$ ipython --no-banner

In [1]: import numpy as np

In [2]: from numpy import linalg as LA

In [3]: np.set_printoptions(precision=1, suppress=True, linewidth=100, sign=" ")

In [4]: rnd = lambda a: np.round(a, 1) + 0

In [5]: A = np.load("sample17.npy")

In [6]: A
Out[6]: 
array([[ 0,  3, -3,  1],
       [-3,  0,  2,  3],
       [ 3, -2,  0,  0],
       [-1, -3,  0,  0]])

In [7]: A2 = LA.inv(A)

In [8]: rnd(A2)
Out[8]: 
array([[ 0. ,  0. ,  0.3, -0.2],
       [ 0. ,  0. , -0.1, -0.3],
       [-0.3,  0.1,  0. , -0.3],
       [ 0.2,  0.3,  0.3,  0. ]])

In [9]: rnd(LA.det(A) * LA.det(A2))
Out[9]: np.float64(1.0)

In [10]: rnd(A @ A2)
Out[10]: 
array([[ 1.,  0.,  0.,  0.],
       [ 0.,  1.,  0.,  0.],
       [ 0.,  0.,  1.,  0.],
       [ 0.,  0.,  0.,  1.]])

In [11]: (np.abs(A2) > 1e-9).astype(int)
Out[11]: 
array([[ 0,  0,  1,  1],
       [ 0,  0,  1,  1],
       [ 1,  1,  0,  1],
       [ 1,  1,  1,  0]])

In [12]: O, Rm = LA.qr(A)

In [13]: np.trace(O @ O.T)
Out[13]: np.float64(4.0)

In [14]: rnd(np.abs(np.diag(Rm)))
Out[14]: array([ 4.4,  4.6,  2.6,  2.3])

In [15]: M = np.array([[-2, -1], [0, 1], [2, 3], [4, 5]])

In [16]: M
Out[16]: 
array([[-2, -1],
       [ 0,  1],
       [ 2,  3],
       [ 4,  5]])

In [17]: x = np.array([-1, 0, 3, -2])

In [18]: rnd(LA.eigvals(A).real)
Out[18]: array([ 0.,  0.,  0.,  0.])

In [19]: x @ A @ x
Out[19]: np.int64(0)

In [20]: O = LA.solve(np.eye(4) - A, np.eye(4) + A)

In [21]: rnd(O @ O.T)
Out[21]: 
array([[ 1.,  0.,  0.,  0.],
       [ 0.,  1.,  0.,  0.],
       [ 0.,  0.,  1.,  0.],
       [ 0.,  0.,  0.,  1.]])

In [22]: arr = np.maximum(np.array([[0],
    ...:     [1],
    ...:     [0],
    ...:     [2],
    ...:     [2],
    ...:     [-1],
    ...:     [-1],
    ...:     [-1],
    ...:     [-2],
    ...:     [0],
    ...:     [0],
    ...:     [1],
    ...:     [2],
    ...:     [1],
    ...:     [-2]]) @ np.array([[0, 0, 1, 1]]) + np.array([3, 8, 9, 7]), 0)

In [23]: arr
Out[23]: 
array([[  3,   8,   9,   7],
       [  3,   8,  10,   8],
       [  3,   8,   9,   7],
       [  3,   8,  11,   9],
       [  3,   8,  11,   9],
       [  3,   8,   8,   6],
       [  3,   8,   8,   6],
       [  3,   8,   8,   6],
       [  3,   8,   7,   5],
       [  3,   8,   9,   7],
       [  3,   8,   9,   7],
       [  3,   8,  10,   8],
       [  3,   8,  11,   9],
       [  3,   8,  10,   8],
       [  3,   8,   7,   5]])

In [24]: # rows and columns are dependent

In [25]: U, sig, vt = LA.svd(arr)

In [26]: evecs = vt[:(sig > 1e-8).sum()]

In [27]: rng = np.random.default_rng(303377)

In [28]: x = arr[3] + -1 * arr[12] + rng.integers(2) * np.eye(4)[3]

In [29]: x
Out[29]: array([ 0.,  0.,  0.,  1.])

In [30]: np.allclose(evecs.T @ evecs @ x, x)
Out[30]: False

In [31]: rnd(LA.norm(x - evecs.T @ evecs @ x))
Out[31]: np.float64(0.7)

In [32]: rnd(evecs.T @ evecs)
Out[32]: 
array([[ 0.1,  0.3,  0. ,  0. ],
       [ 0.3,  0.9,  0.1, -0.1],
       [ 0. ,  0.1,  0.5,  0.5],
       [ 0. , -0.1,  0.5,  0.5]])

In [33]: A2 = np.array([[-1, -1, -2], [0, 0, 2], [1, 1, -1], [2, -1, 0]])

In [34]: np.einsum("ij->j", arr)
Out[34]: array([  45,  120,  137,  107])

In [35]: np.einsum("ik,kj->ij", arr, A2)
Out[35]: 
array([[20, -1,  1],
       [23, -1,  0],
       [20, -1,  1],
       [26, -1, -1],
       [26, -1, -1],
       [17, -1,  2],
       [17, -1,  2],
       [17, -1,  2],
       [14, -1,  3],
       [20, -1,  1],
       [20, -1,  1],
       [23, -1,  0],
       [26, -1, -1],
       [23, -1,  0],
       [14, -1,  3]])

In [36]: np.einsum("ij,ij->i", arr, arr)
Out[36]: array([ 203,  237,  203,  275,  275,  173,  173,  173,  147,  203,  203,  237,  275,  237,  147])

In [37]: A2.T @ arr.T
Out[37]: 
array([[20, 23, 20, 26, 26, 17, 17, 17, 14, 20, 20, 23, 26, 23, 14],
       [-1, -1, -1, -1, -1, -1, -1, -1, -1, -1, -1, -1, -1, -1, -1],
       [ 1,  0,  1, -1, -1,  2,  2,  2,  3,  1,  1,  0, -1,  0,  3]])

In [38]: np.vstack([arr, A2.T]).shape
Out[38]: (18, 4)

In [39]: arr @ A2
Out[39]: 
array([[20, -1,  1],
       [23, -1,  0],
       [20, -1,  1],
       [26, -1, -1],
       [26, -1, -1],
       [17, -1,  2],
       [17, -1,  2],
       [17, -1,  2],
       [14, -1,  3],
       [20, -1,  1],
       [20, -1,  1],
       [23, -1,  0],
       [26, -1, -1],
       [23, -1,  0],
       [14, -1,  3]])

In [40]: np.count_nonzero(arr)
Out[40]: np.int64(60)

In [41]: rnd(LA.svd(arr, compute_uv=False))
Out[41]: array([ 56.1,   4.3,   0. ,   0. ])

In [42]: np.unravel_index(np.abs(arr).argmax(), arr.shape)
Out[42]: (np.int64(3), np.int64(2))

In [43]: arr - arr[0]
Out[43]: 
array([[ 0,  0,  0,  0],
       [ 0,  0,  1,  1],
       [ 0,  0,  0,  0],
       [ 0,  0,  2,  2],
       [ 0,  0,  2,  2],
       [ 0,  0, -1, -1],
       [ 0,  0, -1, -1],
       [ 0,  0, -1, -1],
       [ 0,  0, -2, -2],
       [ 0,  0,  0,  0],
       [ 0,  0,  0,  0],
       [ 0,  0,  1,  1],
       [ 0,  0,  2,  2],
       [ 0,  0,  1,  1],
       [ 0,  0, -2, -2]])

In [44]: E = np.loadtxt("layer17.csv", delimiter=",")

In [45]: E
Out[45]: 
array([[ 4.9, -2.1,  2.3, -2.3],
       [-2.8, -0.3, -5.3, -4.3],
       [ 1. ,  0.7, -5.5, -2.9],
       [ 3.8,  1.4, -8.5, -0.1],
       [-0.9, -1.1, -3.9,  2.5],
       [ 2. , -2.1,  2.6, -1.7],
       [ 3.3, -1. , -9.8, -0.4],
       [ 0.4, -0.4, -0.3,  1.1],
       [-0.1,  1.9,  6.1,  1.9],
       [ 1.7,  1. ,  2.7,  1.5],
       [ 1. , -1.6, -6.1, -2.6],
       [ 7.4,  0.3, -6.6, -1.8],
       [ 2.1,  0.3, -2.1, -4.5],
       [-7.9, -1.1,  4.6, -1.5],
       [ 0. , -1.5,  3.5, -0.9],
       [-4.6,  1.5,  7.2,  3.1],
       [-5.2, -0.8,  3.8, -3. ],
       [-0.8, -0.3,  3.7,  3. ],
       [ 3.2, -1.9,  8.1,  4.4],
       [ 1.3,  1.3, -1. ,  1.8]])

In [46]: rank = LA.matrix_rank(arr)

In [47]: rank
Out[47]: np.int64(2)

In [48]: N = LA.svd(arr)[2][rank:].T

In [49]: LA.matrix_rank(arr.T @ arr), LA.matrix_rank(arr @ arr.T)
Out[49]: (np.int64(2), np.int64(2))

In [50]: N.shape
Out[50]: (4, 2)

In [51]: [int(LA.matrix_rank(arr[:, :j + 1])) for j in range(4)]
Out[51]: [1, 1, 2, 2]

In [52]: [int(LA.matrix_rank(arr[:i])) for i in range(1, len(arr) + 1)]
Out[52]: [1, 2, 2, 2, 2, 2, 2, 2, 2, 2, 2, 2, 2, 2, 2]

In [53]: W2 = np.array([[0.4, 0.1, -1.0, 0.9]])

In [54]: feats = np.array([[1], [-2], [1], [2], [2], [0], [2], [-2], [-2], [2], [2], [0], [-2]]) @ W2 + 0.3 * rng.normal(size=(13, 4))

In [55]: rnd(feats)
Out[55]: 
array([[ 0.2,  0.4, -0.3,  1. ],
       [-1.5, -0.3,  1.7, -2.3],
       [ 0.6,  0.2, -0.8,  0.7],
       [ 0.8,  0. , -2.1,  1.6],
       [ 1. ,  0.1, -1.7,  1.9],
       [ 0.5,  0. , -0.2,  0.4],
       [ 1. ,  0. , -1.7,  1.5],
       [-0.5, -0.2,  2.2, -1.8],
       [-1.1,  0. ,  1.9, -1.2],
       [ 0.9,  0.2, -2. ,  2.3],
       [ 1. ,  0.5, -1.7,  1.8],
       [-0.2, -0.1,  0. ,  0.1],
       [-1.1, -0.3,  1.5, -1.9]])

In [56]: Ac = (feats - feats.mean(axis=0)) / feats.std(axis=0)

In [57]: np.argwhere(np.abs(Ac) > 2)
Out[57]: array([], shape=(0, 2), dtype=int64)

In [58]: Ac.std(axis=0)
Out[58]: array([ 1.,  1.,  1.,  1.])

In [59]: c = LA.lstsq(np.delete(Ac, 0, axis=1), Ac[:, 0])[0]

In [60]: np.abs(c).argmax()
Out[60]: np.int64(2)

In [61]: rnd(1 - np.var(Ac[:, 0] - np.delete(Ac, 0, axis=1) @ c))
Out[61]: np.float64(0.9)

In [62]: rnd(c)
Out[62]: array([ 0. , -0.2,  0.7])
